>>> import numpy as np
>>> np.set_printoptions(precision=2, suppress=True, linewidth=160, floatmode="fixed")
>>> F = np.array([[16, 14, 18, -8, -7, -9],
...     [4, 2, 4, -2, -1, -2],
...     [14, 16, 6, -7, -8, -3],
...     [-16, -14, -18, -8, -7, -9],
...     [-4, -2, -4, -2, -1, -2],
...     [-14, -16, -6, -7, -8, -3]])
>>> rng = np.random.default_rng(71)
>>> idx = rng.permutation(6)
>>> idx
array([5, 4, 2, 1, 0, 3])
>>> B = F[idx][:, idx]
>>> B
array([[ -3,  -8,  -6, -16, -14,  -7],
       [ -2,  -1,  -4,  -2,  -4,  -2],
       [ -3,  -8,   6,  16,  14,  -7],
       [ -2,  -1,   4,   2,   4,  -2],
       [ -9,  -7,  18,  14,  16,  -8],
       [ -9,  -7, -18, -14, -16,  -8]])
>>> round(float(np.linalg.det(B)), 2), np.round(np.linalg.det(F[idx]), 2)
(-69696.0, np.float64(-69696.0))
>>> x = np.array([-1, 0, 0, -2, -1, -2])
>>> rhs = F @ x
>>> rhs
array([25,  5, 14, 57, 13, 42])
>>> np.linalg.solve(F, -3 * rhs)
array([ 3.00,  0.00, -0.00,  6.00,  3.00,  6.00])
>>> np.round(np.linalg.solve(F, F[:, 4]), 2) + 0
array([0.00, 0.00, 0.00, 0.00, 1.00, 0.00])
>>> np.linalg.solve(F, rhs)
array([-1.00,  0.00, -0.00, -2.00, -1.00, -2.00])
>>> blk = np.stack([F, 2 * F, F[::-1]])
>>> np.linalg.matrix_rank(blk)
array([6, 6, 6])
>>> (blk @ F.T).shape
(3, 6, 6)
>>> np.einsum("bij,cij->bc", blk, blk)
array([[ 3250,  6500, -1722],
       [ 6500, 13000, -3444],
       [-1722, -3444,  3250]])
>>> blk.sum(axis=0)
array([[ 34,  26,  48, -31, -29, -30],
       [  8,   4,   8,  -8,  -4,  -8],
       [ 26,  34,   0, -29, -31, -18],
       [-34, -26, -48, -31, -29, -30],
       [ -8,  -4,  -8,  -8,  -4,  -8],
       [-26, -34,   0, -29, -31, -18]])
>>> blk.shape
(3, 6, 6)
>>> np.linalg.norm(blk, axis=(1, 2))
array([ 57.01, 114.02,  57.01])
>>> B = F[0, 0] * F[1:] - np.outer(F[1:, 0], F[0])
>>> B
array([[   0,  -24,   -8,    0,   12,    4],
       [   0,   60, -156,    0,  -30,   78],
       [   0,    0,    0, -256, -224, -288],
       [   0,   24,    8,  -64,  -44,  -68],
       [   0,  -60,  156, -224, -226, -174]])
>>> np.flatnonzero(~B.round(6).any(axis=1))
array([], dtype=int64)
>>> F[:, 0] / F[0, 0]
array([ 1.00,  0.25,  0.88, -1.00, -0.25, -0.88])
>>> np.linalg.matrix_rank(B), np.linalg.matrix_rank(F)
(np.int64(5), np.int64(6))
